In [1]: import numpy as np

In [2]: from numpy import linalg as LA

In [3]: np.set_printoptions(precision=2, suppress=True, linewidth=120)

In [4]: A = np.load("x.npy")

In [5]: A
Out[5]: 
array([[3, 5],
       [5, 3]])

In [6]: r0 = np.array([-7, 3, 3])

In [7]: np.correlate(A[0], A[1], "full")
Out[7]: array([ 9, 30, 25])

In [8]: np.array([np.convolve(row, r0, "same") for row in A])
Out[8]: 
array([[-21, -26,  24],
       [-35,  -6,  24]])

In [9]: np.convolve(A[0], r0)
Out[9]: array([-21, -26,  24,  15])

In [10]: r0 = np.array([0, 5])

In [11]: out = A + np.outer(r0, np.eye(2)[0])

In [12]: LA.matrix_rank(LA.inv(out) - LA.inv(A), tol=1e-8)
Out[12]: np.int64(1)

In [13]: vals, vecs = LA.eigh(A)

In [14]: vec = np.array([1, -2])

In [15]: vec @ A @ vec / (vec @ vec), vals[0], vals[-1]
Out[15]: (np.float64(-1.0), np.float64(-2.0), np.float64(8.0))

In [16]: (np.sign(vecs[:, -1].round(6)) == np.sign(vecs[0, -1].round(6))).astype(int)
Out[16]: array([1, 1])

In [17]: LA.eigvalsh(A[1:, 1:])
Out[17]: array([3.])

In [18]: vecs * np.maximum(vals, 0) @ vecs.T
Out[18]: 
array([[4., 4.],
       [4., 4.]])

In [19]: vec @ A @ vec
Out[19]: np.int64(-5)

In [20]: np.abs(A).sum(axis=1).max(), np.abs(vals).max()
Out[20]: (np.int64(8), np.float64(8.0))

In [21]: X = np.load("case5.npy")

In [22]: X
Out[22]: 
array([[ 0., -3.,  1.],
       [-3.,  0.,  0.],
       [ 1.,  0.,  0.]])

In [23]: # symmetric

In [24]: np.allclose(X @ X.T, X.T @ X)
Out[24]: True

In [25]: round(float(LA.det(X)), 2)
Out[25]: 0.0

In [26]: np.allclose(X, X.T)
Out[26]: True

In [27]: LA.matrix_power(X, 2)
Out[27]: 
array([[10.,  0.,  0.],
       [ 0.,  9., -3.],
       [ 0., -3.,  1.]])

In [28]: np.sort(np.abs(LA.eigvals(X)))
Out[28]: array([0.  , 3.16, 3.16])

In [29]: np.trace(X)
Out[29]: np.float64(0.0)

In [30]: LA.determinant(X)
AttributeError: module 'numpy.linalg' has no attribute 'determinant'


In [31]: rk = LA.matrix_rank(X)

In [32]: rk
Out[32]: np.int64(2)

In [33]: N = LA.svd(X)[2][rk:].T

In [34]: np.round(X @ N, 2) + 0
Out[34]: 
array([[0.],
       [0.],
       [0.]])

In [35]: N[:, 0] / N[np.abs(N[:, 0]).round(6).argmax(), 0]
Out[35]: array([0.  , 0.33, 1.  ])

In [36]: LA.matrix_rank(X.T @ X), LA.matrix_rank(X @ X.T)
Out[36]: (np.int64(2), np.int64(2))

In [37]: [int(LA.matrix_rank(X[:, :j + 1])) for j in range(3)]
Out[37]: [1, 2, 2]

In [38]: F = np.array([[-1.72, 3.91, -0.58],
    ...:     [-3.01, 6.49, -1.04],
    ...:     [-1.78, 3.86, -0.42],
    ...:     [-0.01, -0.13, 0.07],
    ...:     [-1.37, 2.74, -0.35],
    ...:     [-0.11, -0.02, -0.12],
    ...:     [-1.81, 3.76, -0.65],
    ...:     [-1.71, 3.84, -0.53],
    ...:     [-2.52, 5.35, -0.68],
    ...:     [-2.54, 5.33, -0.65],
    ...:     [-2.97, 6.44, -1.02],
    ...:     [-2.86, 6.37, -1.02]])

In [39]: vec = np.array([3, 1, 0])

In [40]: rhs = F @ vec

In [41]: np.round(LA.pinv(F) @ F, 2) + 0
Out[41]: 
array([[1., 0., 0.],
       [0., 1., 0.],
       [0., 0., 1.]])

In [42]: np.round(LA.solve(F.T @ F, F.T @ rhs), 2) + 0
Out[42]: array([3., 1., 0.])

In [43]: rhs
Out[43]: array([-1.25, -2.54, -1.48, -0.16, -1.37, -0.35, -1.67, -1.29, -2.21, -2.29, -2.47, -2.21])

In [44]: rng = np.random.default_rng(141034)

In [45]: rhs = rhs + 0.02 * rng.normal(size=12)

In [46]: rhs
Out[46]: array([-1.3 , -2.54, -1.45, -0.12, -1.38, -0.36, -1.72, -1.31, -2.2 , -2.28, -2.49, -2.19])

In [47]: b, *_ = LA.lstsq(F, rhs)

In [48]: np.round(F.T @ (rhs - F @ b), 2) + 0
Out[48]: array([0., 0., 0.])

In [49]: [round(float(LA.norm(LA.solve(F.T @ F + lam * np.eye(3), F.T @ rhs))), 2) for lam in (0, 1, 10, 100)]
Out[49]: [3.14, 0.38, 0.34, 0.26]

In [50]: round(float(LA.norm(rhs - F @ b)), 2)
Out[50]: 0.08

In [51]: b.round()
Out[51]: array([3., 1., 0.])

In [52]: dist = LA.norm(F[:, None] - F[None], axis=-1)

In [53]: dist[0].round(6).argsort(kind="stable")[:4]
Out[53]: array([0, 7, 2, 6])

In [54]: LA.norm(F - F.mean(axis=0), axis=1)
Out[54]: array([0.17, 2.78, 0.23, 4.57, 1.37, 4.41, 0.25, 0.23, 1.51, 1.5 , 2.72, 2.61])

In [55]: (dist + 1e9 * np.eye(12)).round(6).argmin(axis=1)
Out[55]: array([ 7, 10,  7,  5,  6,  3,  7,  0,  9,  8,  1, 10])

In [56]: dist[0]
Out[56]: array([0.  , 2.92, 0.18, 4.43, 1.24, 4.27, 0.19, 0.09, 1.65, 1.64, 2.86, 2.75])

In [57]: mat = np.loadtxt("data.csv", delimiter=",")

In [58]: mat
Out[58]: 
array([[-0.8 ,  1.  ,  0.1 ,  0.8 ],
       [-0.2 , -0.2 , -1.9 ,  0.2 ],
       [ 1.31, -0.5 , -1.  , -1.3 ],
       [-1.18, -1.8 ,  0.5 ,  1.2 ],
       [ 0.22,  0.3 ,  0.4 , -0.2 ],
       [ 0.48, -1.5 ,  1.9 , -0.5 ],
       [-0.42,  1.5 ,  0.6 ,  0.4 ],
       [-2.1 ,  0.7 ,  0.5 ,  2.1 ],
       [-0.02, -1.  , -2.1 ,  0.  ],
       [ 0.21,  0.6 ,  1.3 , -0.2 ],
       [-1.61,  0.5 ,  0.  ,  1.6 ],
       [-0.01, -0.7 ,  1.4 ,  0.  ],
       [-0.17,  0.6 , -1.6 ,  0.2 ]])

In [59]: G = np.cov(mat, rowvar=False)

In [60]: G.shape
Out[60]: (4, 4)

In [61]: G
Out[61]: 
array([[ 0.83, -0.25, -0.11, -0.82],
       [-0.25,  1.  , -0.04,  0.25],
       [-0.11, -0.04,  1.66,  0.1 ],
       [-0.82,  0.25,  0.1 ,  0.82]])

In [62]: mat.std(axis=0)
Out[62]: array([0.87, 0.96, 1.24, 0.87])

In [63]: round(np.log10(LA.cond(mat)))
Out[63]: 2

In [64]: LA.cond(mat) > 100
Out[64]: np.True_

In [65]: [round(float(x), 2) for x in LA.svd(mat, compute_uv=False)[:3]]
Out[65]: [4.95, 4.41, 3.26]

In [66]: np.argsort(-LA.norm(mat, axis=0).round(6), kind="stable")[:3]
Out[66]: array([2, 1, 0])

In [67]: np.round(np.abs(LA.svd(mat)[2][-1]), 2) + 0
Out[67]: array([0.71, 0.  , 0.  , 0.71])

In [68]: C = mat[[1, 9]].astype(float)

In [69]: for _ in range(7):
    ...:     z = LA.norm(mat[:, None] - C, axis=-1).argmin(axis=1)
    ...:     C = np.array([mat[z == j].mean(axis=0) for j in range(2)])
    ...: 

In [70]: z
Out[70]: array([1, 0, 0, 1, 1, 1, 1, 1, 0, 1, 1, 1, 0])

In [71]: np.abs(C[1] - C[0]).argmax()
Out[71]: np.int64(2)

In [72]: C
Out[72]: 
array([[ 0.23, -0.28, -1.65, -0.23],
       [-0.58,  0.07,  0.74,  0.58]])

In [73]: np.bincount(z)
Out[73]: array([4, 9])

In [74]: proj = mat @ LA.solve(mat.T @ mat, mat.T)

In [75]: np.diag(proj)
Out[75]: array([0.11, 0.21, 0.21, 0.68, 0.16, 0.43, 0.33, 0.4 , 0.51, 0.19, 0.26, 0.15, 0.37])

In [76]: np.allclose(proj @ proj, proj)
Out[76]: True

In [77]: round(float(np.trace(proj)), 2)
Out[77]: 4.0

In [78]: dist = LA.norm(mat[:, None] - mat[None], axis=-1)

In [79]: LA.matrix_rank(dist ** 2)
Out[79]: np.int64(6)

In [80]: np.unravel_index(dist.round(6).argmax(), dist.shape)
Out[80]: (np.int64(2), np.int64(7))

In [81]: dist.mean(axis=1).argmax()
Out[81]: np.int64(5)

In [82]: LA.norm(mat - mat.mean(axis=0), axis=1)
Out[82]: array([1.24, 1.92, 2.56, 2.2 , 0.92, 2.66, 1.65, 2.66, 2.36, 1.63, 1.88, 1.61, 1.74])

In [83]: dist[2].round(6).argsort(kind="stable")[:4]
Out[83]: array([2, 8, 4, 1])

In [84]: K = np.load("mat.npy")

In [85]: K
Out[85]: 
array([[ 0.95,  0.  , -0.22],
       [ 0.  ,  1.  ,  0.  ],
       [-0.22,  0.  ,  0.05]])

In [86]: # symmetric

In [87]: vec = np.array([-1, -2, 0])

In [88]: LA.eigvalsh(2 * K - np.eye(3))
Out[88]: array([-1.,  1.,  1.])

In [89]: K @ vec
Out[89]: array([-0.95, -2.  ,  0.22])

In [90]: np.argsort(-LA.norm(K, axis=0).round(6), kind="stable")[:3]
Out[90]: array([1, 0, 2])

In [91]: round(LA.norm(K, 2) / LA.norm(K), 2)
Out[91]: np.float64(0.71)

In [92]: LA.cond(K) > 100
Out[92]: np.True_

In [93]: Uu, sig, Vt = LA.svd(K)

In [94]: vecs = Vt[:(sig > 1e-8).sum()]

In [95]: vec = K[2] + 3 * K[1] + rng.integers(2) * np.eye(3)[0]

In [96]: vec
Out[96]: array([0.78, 3.  , 0.05])

In [97]: vecs.T @ vecs
Out[97]: 
array([[ 0.95,  0.  , -0.22],
       [ 0.  ,  1.  ,  0.  ],
       [-0.22,  0.  ,  0.05]])

In [98]: np.allclose(vecs.T @ vecs @ vec, vec)
Out[98]: False

In [99]: round(LA.norm(vec - vecs.T @ vecs @ vec), 2)
Out[99]: np.float64(0.22)

In [100]: (K != 0).astype(int)
Out[100]: 
array([[1, 0, 1],
       [0, 1, 0],
       [1, 0, 1]])

In [101]: (LA.matrix_power((K != 0) + (K.T != 0) + np.eye(3), 3) > 0).astype(int)
Out[101]: 
array([[1, 0, 1],
       [0, 1, 0],
       [1, 0, 1]])

In [102]: Uu, sig, Vt = LA.svd(K)

In [103]: sig.round(2) + 0
Out[103]: array([1., 1., 0.])

In [104]: out = Uu[:, :2] @ np.diag(sig[:2]) @ Vt[:2]

In [105]: np.round(np.abs(K - out).max(), 2)
Out[105]: np.float64(0.0)

In [106]: round(float(LA.norm(K - out) / LA.norm(K)), 2)
Out[106]: 0.0

In [107]: LA.matrix_rank(out)
Out[107]: np.int64(2)

In [108]: LA.matrix_rank(K, rtol=0.05)
Out[108]: np.int64(2)

In [109]: r0 = np.array([3, 3, 2, 0, 3])

In [110]: v = np.array([1, 4, 3, 5, 5])

In [111]: M = r0[:, None] + v[None, :]

In [112]: M
Out[112]: 
array([[4, 7, 6, 8, 8],
       [4, 7, 6, 8, 8],
       [3, 6, 5, 7, 7],
       [1, 4, 3, 5, 5],
       [4, 7, 6, 8, 8]])

In [113]: # row 1 repeats row 0

In [114]: np.round(np.sort(np.abs(LA.eigvals(M))), 2) + 0
Out[114]: array([ 0.  ,  0.  ,  0.  ,  0.63, 28.37])

In [115]: (M + M.T) / 2
Out[115]: 
array([[4. , 5.5, 4.5, 4.5, 6. ],
       [5.5, 7. , 6. , 6. , 7.5],
       [4.5, 6. , 5. , 5. , 6.5],
       [4.5, 6. , 5. , 5. , 6.5],
       [6. , 7.5, 6.5, 6.5, 8. ]])

In [116]: M.inv()
AttributeError: 'numpy.ndarray' object has no attribute 'inv'


In [117]: (M - M.T) / 2
Out[117]: 
array([[ 0. ,  1.5,  1.5,  3.5,  2. ],
       [-1.5,  0. ,  0. ,  2. ,  0.5],
       [-1.5,  0. ,  0. ,  2. ,  0.5],
       [-3.5, -2. , -2. ,  0. , -1.5],
       [-2. , -0.5, -0.5,  1.5,  0. ]])

In [118]: LA.determinant(M)
AttributeError: module 'numpy.linalg' has no attribute 'determinant'


In [119]: np.allclose(M @ M.T, M.T @ M)
Out[119]: False

In [120]: np.round(LA.det(M), 2)
Out[120]: np.float64(0.0)

In [121]: M @ M
Out[121]: 
array([[102, 201, 168, 234, 234],
       [102, 201, 168, 234, 234],
       [ 86, 170, 142, 198, 198],
       [ 54, 108,  90, 126, 126],
       [102, 201, 168, 234, 234]])

In [122]: np.round(np.abs(LA.eigvals(M)).max(), 2)
Out[122]: np.float64(28.37)
